% python3 -q
>>> import numpy as np
>>> np.set_printoptions(suppress=True, linewidth=140)
>>> def tidy(a):
...     return np.round(a, 1) + 0
... 
>>> m1 = np.array([[2.0, -2.0, 0.0, 1.0],
...     [2.0, -3.0, 0.0, 2.0],
...     [0.0, 0.0, 1.0, 0.0],
...     [2.0, -4.0, 0.0, 3.0]])
>>> t = np.radians(90)
>>> R = np.eye(4)
>>> R[1, 1] = R[3, 3] = np.cos(t)
>>> R[1, 3], R[3, 1] = -np.sin(t), np.sin(t)
>>> print(tidy(R))
[[ 1.  0.  0.  0.]
 [ 0.  0.  0. -1.]
 [ 0.  0.  1.  0.]
 [ 0.  1.  0.  0.]]
>>> Y = m1 @ R.T
>>> print(tidy(Y))
[[ 2. -1.  0. -2.]
 [ 2. -2.  0. -3.]
 [ 0.  0.  1.  0.]
 [ 2. -3.  0. -4.]]
>>> print(np.allclose(np.linalg.norm(m1, axis=1), np.linalg.norm(Y, axis=1)))
True
>>> print(np.allclose(Y[:-1].T @ np.linalg.lstsq(Y[:-1].T, Y[-1])[0], Y[-1]))
True
>>> print(np.unique(Y.round(6), axis=0).shape)
(4, 4)
>>> print(np.linalg.lstsq(Y[:-1].T, Y[-1])[2])
3
>>> print(np.abs(np.diag(np.linalg.qr(Y)[1])) > 1e-9)
[ True  True  True False]
>>> print(np.linalg.lstsq(m1[:-1].T, m1[-1])[2])
3
>>> rk = np.linalg.matrix_rank(m1)
>>> print(rk)
3
>>> ns = np.linalg.svd(m1)[2][rk:].T
>>> print(np.linalg.matrix_rank(m1.T @ m1), np.linalg.matrix_rank(m1 @ m1.T))
3 3
>>> print(tidy(ns[:, 0] / ns[np.abs(ns[:, 0]).round(6).argmax(), 0]))
[0.5 1.  0.  1. ]
>>> E = np.loadtxt("x.csv", delimiter=",")
>>> print(tidy(E))
[[  0.    3.5  -5.2  10.7  -6.  -17.   -0.8  -9.9]
 [  0.7   7.8  -9.5  -9.3 -11.   -5.2  -7.6 -24.2]
 [ -8.3   2.5  -8.7 -10.4 -14.8  -3.6  -8.4 -15.4]
 [ -9.   -1.8  -7.   -3.6 -12.9  -4.6  -3.3  -6.1]
 [ -2.9   7.3  -5.9  -2.5 -10.6 -10.1  -9.2 -18.9]
 [-17.4  -2.2  -4.4  -5.3 -14.8  -1.2  -7.6  -1.2]
 [ -8.9   1.2   4.3   9.1  -2.4  -7.5  -5.3   5.6]
 [ -4.6  -7.7   9.2   8.4   8.2   4.4   6.6  24.4]
 [ 10.8   6.7  -1.7  -2.4   4.   -1.8  -1.2 -13.4]
 [-10.4  -4.9   6.2   0.4   0.6   6.4  -1.   15.7]
 [ 20.3   3.1  -3.7  -5.5   8.6   3.7   6.5 -12.8]
 [ 24.8   7.5  -7.9  -4.9   5.6  -1.9   4.4 -25.6]
 [  2.8   4.6  -3.4  13.6  -3.9 -19.1  -0.2 -10.4]
 [ -2.4  -4.4  -7.9 -13.4  -8.5   7.2   0.7  -4.8]
 [-20.6  -4.7  10.3   8.5  -0.8   1.9  -4.7  23.7]
 [-12.6  -5.3   8.    6.6   1.6   2.6  -0.3  21. ]
 [ -2.3  -2.7  -8.2 -10.5  -8.9   2.9   0.2  -6.7]
 [ -6.8  -4.7  -6.7  -9.4  -9.    5.    0.3  -1.4]
 [-10.6  -6.6  -3.2   4.5  -8.1  -4.4   2.5   7.9]
 [  1.8  -2.4  -3.7   1.6  -2.1  -3.1   3.8  -1.4]
 [ -9.3  -5.1   6.   -1.6   1.7   9.6   0.2  16.6]
 [ 17.2   8.5  -5.2  -4.4   3.1  -3.4   0.4 -22.1]
 [ 29.5   5.2   3.9   1.4  21.6   5.8  10.7  -5.5]
 [  1.4   9.5  -3.   -2.4  -4.6  -7.3  -8.4 -18.2]
 [-11.3  -5.8   8.   11.2   2.8  -1.2   1.8  21.7]
 [ 14.7   3.4  -2.5  -0.1   4.9  -1.8   4.1 -10.6]
 [  1.6   1.6  -7.1  -2.   -7.2  -6.3  -0.7 -12.5]
 [-13.    0.4   4.3   5.8  -4.1  -4.   -6.3   8. ]
 [ -8.   -1.3   1.4   5.9  -4.   -6.2  -2.5   4.8]
 [ -2.    5.2  -2.5   6.4  -5.9 -13.7  -4.8 -10.4]
 [  2.4   0.9   7.   18.1   7.6  -9.9   2.8   9.4]
 [  3.8   6.    5.6   8.8   5.9  -7.1  -3.1  -2.3]
 [-12.4  -1.5 -10.2 -13.2 -17.3   0.6  -6.8 -10.4]]
>>> def softmax(z):
...     e = np.exp(z - z.max(axis=-1, keepdims=True))
...     return e / e.sum(axis=-1, keepdims=True)
... 
>>> print(tidy(softmax(E[14])))
[0. 0. 0. 0. 0. 0. 0. 1.]
>>> print(tidy(softmax(E[14] + 3)))
[0. 0. 0. 0. 0. 0. 0. 1.]
>>> print(tidy(softmax(E).sum(axis=1)))
[1. 1. 1. 1. 1. 1. 1. 1. 1. 1. 1. 1. 1. 1. 1. 1. 1. 1. 1. 1. 1. 1. 1. 1. 1. 1. 1. 1. 1. 1. 1. 1. 1.]
>>> att = E @ E.T / np.sqrt(8)
>>> print(tidy(softmax(att)[14] @ E))
[-20.6  -4.7  10.3   8.5  -0.8   1.9  -4.7  23.7]
>>> print(softmax(att).round(6).argmax(axis=1))
[12  1  1 32  1 32 14  7 11 14 11 11 12 32 14 14 32 32 14 12 14 11 22  1 14 11  1 14 14 12 30 30 32]
>>> hat = E @ np.linalg.solve(E.T @ E, E.T)
>>> print(tidy(np.linalg.eigvalsh(hat)))
[0. 0. 0. 0. 0. 0. 0. 0. 0. 0. 0. 0. 0. 0. 0. 0. 0. 0. 0. 0. 0. 0. 0. 0. 0. 1. 1. 1. 1. 1. 1. 1. 1.]
>>> print(tidy(np.diag(hat)))
[0.4 0.4 0.3 0.1 0.2 0.2 0.3 0.3 0.2 0.2 0.2 0.5 0.3 0.2 0.4 0.1 0.2 0.2 0.3 0.1 0.3 0.2 0.3 0.3 0.2 0.2 0.1 0.3 0.2 0.2 0.3 0.3 0.2]
>>> print(tidy(np.trace(hat)))
8.0
>>> print(np.allclose(hat @ hat, hat))
True
>>> print(tidy(hat @ E[:, 1]))
[ 3.5  7.8  2.5 -1.8  7.3 -2.2  1.2 -7.7  6.7 -4.9  3.1  7.5  4.6 -4.4 -4.7 -5.3 -2.7 -4.7 -6.6 -2.4 -5.1  8.5  5.2  9.5 -5.8  3.4  1.6
  0.4 -1.3  5.2  0.9  6.  -1.5]
>>> Xc = E - E.mean(axis=0)
>>> Uu, sv, VT = np.linalg.svd(Xc, full_matrices=False)
>>> print(np.searchsorted(np.cumsum(sv ** 2) / (sv ** 2).sum(), 0.9) + 1)
3
>>> print(tidy((sv ** 2).sum() ** 2 / (sv ** 4).sum()))
2.5
>>> print(np.abs(VT[0]).argmax())
7
>>> print(np.linalg.matrix_rank(Xc))
8
>>> print(tidy(np.abs(VT[-1])))
[0.1 0.4 0.5 0.  0.6 0.1 0.5 0. ]
>>> lab = E[:, 2] > np.median(E[:, 2])
>>> u = E[lab].mean(axis=0) - E[~lab].mean(axis=0)
>>> print(tidy(u))
[-2.2 -1.  10.4  9.   9.3  1.7  0.8 16. ]
>>> print(np.argsort(-np.abs(u).round(6), kind="stable"))
[7 2 4 3 0 5 1 6]
>>> print(((E - E.mean(axis=0)) @ u > 0).astype(int))
[0 0 0 0 0 0 1 1 0 1 0 0 0 0 1 1 0 0 1 1 1 0 1 0 1 0 0 1 1 0 1 1 0]
>>> Uu, sv, VT = np.linalg.svd(E, full_matrices=False)
>>> print(tidy(np.sqrt((sv ** 2).sum())), tidy(np.linalg.norm(E)))
143.2 143.2
>>> print(np.allclose(Uu * sv @ VT, E))
True
>>> print(tidy(np.abs(VT[0])))
[0.4 0.2 0.3 0.2 0.1 0.1 0.  0.8]
>>> print(tidy(np.cumsum(sv ** 2) / np.sum(sv ** 2)))
[0.5 0.8 1.  1.  1.  1.  1.  1. ]
>>> print((sv > 1e-8).sum())
8
>>> print(Uu.shape, sv.shape, VT.shape)
(33, 8) (8,) (8, 8)
>>> print(tidy(VT @ VT.T))
[[1. 0. 0. 0. 0. 0. 0. 0.]
 [0. 1. 0. 0. 0. 0. 0. 0.]
 [0. 0. 1. 0. 0. 0. 0. 0.]
 [0. 0. 0. 1. 0. 0. 0. 0.]
 [0. 0. 0. 0. 1. 0. 0. 0.]
 [0. 0. 0. 0. 0. 1. 0. 0.]
 [0. 0. 0. 0. 0. 0. 1. 0.]
 [0. 0. 0. 0. 0. 0. 0. 1.]]
>>> print(tidy(sv / sv[0]))
[1.  0.8 0.5 0.2 0.  0.  0.  0. ]
>>> K = np.array([[-1.0, 1.0, 1.0, 1.0, 1.0, 1.0, 1.0],
...     [1.0, -1.0, 1.0, 1.0, 1.0, 1.0, 1.0],
...     [1.0, 1.0, -1.0, 1.0, 1.0, 1.0, 1.0],
...     [1.0, 1.0, 1.0, -1.0, 1.0, 1.0, 1.0],
...     [1.0, 1.0, 1.0, 1.0, -1.0, 1.0, 1.0],
...     [1.0, 1.0, 1.0, 1.0, 1.0, -1.0, 1.0],
...     [1.0, 1.0, 1.0, 1.0, 1.0, 1.0, -1.0]])
>>> print(K)
[[-1.  1.  1.  1.  1.  1.  1.]
 [ 1. -1.  1.  1.  1.  1.  1.]
 [ 1.  1. -1.  1.  1.  1.  1.]
 [ 1.  1.  1. -1.  1.  1.  1.]
 [ 1.  1.  1.  1. -1.  1.  1.]
 [ 1.  1.  1.  1.  1. -1.  1.]
 [ 1.  1.  1.  1.  1.  1. -1.]]
>>> print(tidy(np.fft.fft(K[0])))
[ 5.+0.j -2.+0.j -2.+0.j -2.+0.j -2.+0.j -2.+0.j -2.+0.j]
>>> evals, evecs = np.linalg.eigh(K)
>>> x0 = np.array([3, 2, 3, 1, 1, 0, 3])
>>> print((np.sign(evecs[:, -1].round(6)) == np.sign(evecs[0, -1].round(6))).astype(int))
[1 1 1 1 1 1 1]
>>> gram = K.T @ K
>>> print(tidy(np.linalg.svd(K, compute_uv=False) ** 2))
[25.  4.  4.  4.  4.  4.  4.]
>>> print(np.linalg.matrix_rank(gram))
7
>>> print((K @ K.T).shape)
(7, 7)
>>> print(tidy(np.linalg.eigvalsh(gram)[::-1]))
[25.  4.  4.  4.  4.  4.  4.]
>>> print(gram)
[[7. 3. 3. 3. 3. 3. 3.]
 [3. 7. 3. 3. 3. 3. 3.]
 [3. 3. 7. 3. 3. 3. 3.]
 [3. 3. 3. 7. 3. 3. 3.]
 [3. 3. 3. 3. 7. 3. 3.]
 [3. 3. 3. 3. 3. 7. 3.]
 [3. 3. 3. 3. 3. 3. 7.]]
>>> print(np.trace(gram), (K ** 2).sum())
49.0 49.0
>>> print(np.diag(gram))
[7. 7. 7. 7. 7. 7. 7.]
>>> feats = np.load("w.npy")
>>> print(feats)
[[0 1 0 0 0 0 0]
 [0 0 0 0 0 1 0]
 [0 0 0 1 0 0 0]
 [0 0 0 0 0 0 1]
 [0 0 0 0 1 0 0]
 [0 0 1 0 0 0 0]
 [1 0 0 0 0 0 0]]
>>> print(tidy(np.linalg.norm(feats, axis=0)))
[1. 1. 1. 1. 1. 1. 1.]
>>> print(feats.T @ feats)
[[1 0 0 0 0 0 0]
 [0 1 0 0 0 0 0]
 [0 0 1 0 0 0 0]
 [0 0 0 1 0 0 0]
 [0 0 0 0 1 0 0]
 [0 0 0 0 0 1 0]
 [0 0 0 0 0 0 1]]
>>> print(feats @ feats.T)
[[1 0 0 0 0 0 0]
 [0 1 0 0 0 0 0]
 [0 0 1 0 0 0 0]
 [0 0 0 1 0 0 0]
 [0 0 0 0 1 0 0]
 [0 0 0 0 0 1 0]
 [0 0 0 0 0 0 1]]
>>> print(feats[:, 1] @ feats[:, 4])
0
>>> print(tidy(np.linalg.pinv(feats)))
[[0. 0. 0. 0. 0. 0. 1.]
 [1. 0. 0. 0. 0. 0. 0.]
 [0. 0. 0. 0. 0. 1. 0.]
 [0. 0. 1. 0. 0. 0. 0.]
 [0. 0. 0. 0. 1. 0. 0.]
 [0. 1. 0. 0. 0. 0. 0.]
 [0. 0. 0. 1. 0. 0. 0.]]
>>> print(tidy(np.linalg.svd(feats, compute_uv=False)))
[1. 1. 1. 1. 1. 1. 1.]
>>> W = np.array([[-3, 1, -1, -3, 2, 0],
...     [0, 1, -3, 2, 2, -3],
...     [2, 1, -3, 3, -2, -2],
...     [0, 0, -3, -3, -2, 0],
...     [-1, 3, 2, 0, -1, 1],
...     [2, -1, -3, 1, -3, 3],
...     [2, 2, -2, -3, -2, 2]])
>>> beta = np.array([0, 1, 2, 0, 0, 1])
>>> hid = np.maximum(feats @ W + beta, 0)
>>> print(tidy((hid > 0).mean(axis=0)))
[0.4 0.9 0.3 0.4 0.3 0.7]
>>> print((hid > 0).astype(int))
[[0 1 0 1 1 0]
 [1 0 0 1 0 1]
 [0 1 0 0 0 1]
 [1 1 0 0 0 1]
 [0 1 1 0 0 1]
 [1 1 0 1 0 0]
 [0 1 1 0 1 1]]
>>> print(np.linalg.matrix_rank(hid))
6
>>> C = np.array([[0, 0], [-1, 1], [-2, 2], [-1, 1], [-1, -1], [-2, 0]])
>>> print((hid @ C).round(6).argmax(axis=1))
[1 1 1 1 1 1 1]
>>> print(hid @ C)
[[ -6   2]
 [ -9   1]
 [ -3   1]
 [ -9   3]
 [-16  12]
 [ -5   5]
 [ -8   2]]
>>> print(W @ C)
[[ 2 -6]
 [ 7 -5]
 [ 8  0]
 [11 -7]
 [-8  8]
 [ 3 -3]
 [ 3 -3]]
